>>> import numpy as np
>>> np.set_printoptions(precision=4, suppress=True, linewidth=140)
>>> Q, _ = np.linalg.qr(np.array([[0.3, -0.4, -0.3, -2.2],
...     [-1.0, 0.8, 0.2, -0.6],
...     [0.4, -0.1, 0.7, -1.4],
...     [1.9, 0.5, -0.4, 0.8]]))
>>> M = -2 * Q
>>> print(M)
[[ 0.2722 -0.7758 -0.6147  1.7164]
 [-0.9072  1.5501  0.0869  0.8756]
 [ 0.3629 -0.1927  1.8842  0.5301]
 [ 1.7237  0.9789 -0.2539  0.0782]]
>>> x0 = np.array([1, 1, 2, 3])
>>> y = M @ x0
>>> coef, lr = np.zeros(4), 1 / np.linalg.norm(M, 2) ** 2
>>> for i in range(250):
...     coef -= lr * M.T @ (M @ coef - y)
...     if i % 50 == 0: print(i, round(np.linalg.norm(M @ coef - y), 4))
... 
0 0.0
50 0.0
100 0.0
150 0.0
200 0.0
>>> print(np.round(np.linalg.cond(M), 4))
1.0
>>> feats = np.load("sample18.npy")
>>> print(feats)
[[0 1 1]
 [1 0 1]
 [1 1 0]]
>>> # symmetric
>>> f = np.array([2, 5, 4])
>>> Y = feats + np.outer(f, np.eye(3)[2])
>>> print(Y)
[[0. 1. 3.]
 [1. 0. 6.]
 [1. 1. 4.]]
>>> print(round(np.linalg.det(Y) / np.linalg.det(feats), 4), np.round(1 + np.linalg.solve(feats, f)[2], 4))
2.5 2.5
>>> rng = np.random.default_rng(456)
>>> lab = rng.permutation(3)
>>> print(lab)
[1 2 0]
>>> Y = feats[lab][:, lab]
>>> print(Y)
[[0 1 1]
 [1 0 1]
 [1 1 0]]
>>> print(np.allclose(Y, feats))
True
>>> print(np.argwhere(np.triu(feats)))
[[0 1]
 [0 2]
 [1 2]]
>>> print(feats.sum(axis=0))
[2 2 2]
>>> L = np.diag(feats.sum(axis=1)) - feats
>>> print(L @ np.ones(3))
[0. 0. 0.]
>>> print(np.round(np.linalg.eigvalsh(L), 4) + 0)
[0. 3. 3.]
>>> print(L)
[[ 2 -1 -1]
 [-1  2 -1]
 [-1 -1  2]]
>>> print(round(np.linalg.det(L[1:, 1:])))
3
>>> Y = feats + rng.integers(-2, 3, (3, 1)) @ rng.integers(-2, 3, (1, 3))
>>> print(Y)
[[ 0  1  1]
 [ 1  0  1]
 [ 5 -3 -2]]
>>> print(np.abs(Y - feats).sum(axis=1))
[ 0  0 10]
>>> K = np.loadtxt("case18.csv", delimiter=",")
>>> print(K)
[[ 0.9659  0.2588  0.    ]
 [-0.2588  0.9659  0.    ]
 [ 0.      0.      1.    ]]
>>> # keeps lengths
>>> lab = rng.permutation(3)
>>> print(lab)
[2 0 1]
>>> Y = K[lab][:, lab]
>>> print(round(np.trace(Y), 4))
2.9319
>>> print(Y)
[[ 1.      0.      0.    ]
 [ 0.      0.9659  0.2588]
 [ 0.     -0.2588  0.9659]]
>>> print(np.allclose(Y, K))
False
>>> print(np.sort(np.abs(np.linalg.eigvals(Y))))
[1. 1. 1.]
>>> Q, V = np.linalg.qr(K[:, :2])[0], np.linalg.qr(K[:, 2:])[0]
>>> s = np.linalg.svd(Q.T @ V, compute_uv=False)
>>> print(np.round(np.linalg.norm(Q @ Q.T - V @ V.T, 2), 4))
1.0
>>> data = np.array([[1, 2, 4],
...     [0, 2, 2],
...     [2, 1, 1],
...     [0, 2, 2],
...     [1, 0, 2],
...     [0, 0, 0],
...     [0, 0, 0],
...     [2, 1, 1],
...     [1, 0, 2],
...     [1, 0, 2],
...     [1, 0, 2],
...     [0, 0, 0],
...     [0, 0, 0]])
>>> proj = data @ np.linalg.solve(data.T @ data, data.T)
>>> print(round(np.trace(proj), 4))
3.0
>>> d = np.linalg.norm(data[:, None] - data[None], axis=-1)
>>> print(np.flatnonzero(d[3] < d.mean() / 2))
[1 3]
>>> print(d[3].round(6).argsort(kind="stable")[:4])
[1 3 0 4]
>>> print(d.shape)
(13, 13)
>>> print(d[:5, :5])
[[0.     2.2361 3.3166 2.2361 2.8284]
 [2.2361 0.     2.4495 0.     2.2361]
 [3.3166 2.4495 0.     2.4495 1.7321]
 [2.2361 0.     2.4495 0.     2.2361]
 [2.8284 2.2361 1.7321 2.2361 0.    ]]
>>> print(feats @ feats)
[[2 1 1]
 [1 2 1]
 [1 1 2]]
>>> print((feats + feats.T) / 2)
[[0. 1. 1.]
 [1. 0. 1.]
 [1. 1. 0.]]
>>> np.linalg.determinant(feats)
Traceback (most recent call last):
  File "<python-input-56>", line 1, in <module>
    np.linalg.determinant(feats)
    ^^^^^^^^^^^^^^^^^^^^^
AttributeError: module 'numpy.linalg' has no attribute 'determinant'
>>> print(np.linalg.matrix_power(feats, 4))
[[6 5 5]
 [5 6 5]
 [5 5 6]]
>>> print(np.sort(np.abs(np.linalg.eigvals(feats))))
[1. 1. 2.]
>>> assert feats == feats.T
Traceback (most recent call last):
  File "<python-input-59>", line 1, in <module>
    assert feats == feats.T
           ^^^^^^^^^^^^^^^^
ValueError: The truth value of an array with more than one element is ambiguous. Use a.any() or a.all()
>>> print(np.allclose(feats, feats.T))
True
>>> print(np.round(np.abs(np.linalg.eigvals(feats)).max(), 4))
2.0
>>> print(np.allclose(feats @ feats.T, feats.T @ feats))
True
>>> print(np.trace(feats))
0
>>> Y = np.array([[1, 0, 0], [8, 8, 0], [3, 1, 2]])
>>> E = Y.T @ Y
>>> print(E)
[[74 67  6]
 [67 65  2]
 [ 6  2  4]]
>>> # equal to its transpose
>>> ev, V = np.linalg.eigh(E)
>>> x0 = np.array([0, -1, -2])
>>> print(V * np.sqrt(ev) @ V.T)
[[ 6.7862  5.206   0.9193]
 [ 5.206   6.146  -0.3533]
 [ 0.9193 -0.3533  1.7407]]
>>> print(x0 @ E @ x0)
89
>>> print((np.sign(V[:, -1].round(6)) == np.sign(V[0, -1].round(6))).astype(int))
[1 1 1]
>>> print(np.linalg.eigvalsh(E[1:, 1:]))
[ 3.9345 65.0655]
>>> print(np.abs(E).sum(axis=1).max(), np.round(np.abs(ev).max(), 4))
147 136.8997
>>> print(np.linalg.eigvals(E))
[136.8997   0.3237   5.7766]
>>> print(np.poly(E))
[   1. -143.  837. -256.]
>>> print(np.round(np.linalg.eigvals(E).sum().real, 4))
143.0
>>> print(round(float(np.linalg.det(2 * E)), 4), round(float(np.linalg.det(E)), 4))
2048.0 256.0
>>> print(round(float(np.linalg.det(E.T)), 4))
256.0
>>> print(np.kron(np.eye(2, dtype=int), E))
[[74 67  6  0  0  0]
 [67 65  2  0  0  0]
 [ 6  2  4  0  0  0]
 [ 0  0  0 74 67  6]
 [ 0  0  0 67 65  2]
 [ 0  0  0  6  2  4]]
>>> print(np.einsum("ii->", E))
143
>>> print(np.einsum("ij,ji->", E, E))
18775
>>> x0 = np.array([1, -1, 1])
>>> y = E @ x0
>>> print(y)
[13  4  8]
>>> print(np.round(np.linalg.solve(E.T, E[1]), 4) + 0)
[0. 1. 0.]
>>> print(np.round(np.linalg.solve(E, E[:, 2]), 4) + 0)
[0. 0. 1.]
>>> print(np.linalg.solve(E, y))
[ 1. -1.  1.]
>>> W0 = np.load("m.npy")
>>> print(W0)
[[0.02 1.   0.   0.  ]
 [1.   2.02 1.   2.  ]
 [1.   3.   3.02 2.  ]
 [0.   1.   0.   0.02]]
>>> f = np.array([1, 2, -2, -1])
>>> Y = W0 + np.outer(f, np.eye(4)[2])
>>> print(Y)
[[ 0.02  1.    1.    0.  ]
 [ 1.    2.02  3.    2.  ]
 [ 1.    3.    1.02  2.  ]
 [ 0.    1.   -1.    0.02]]
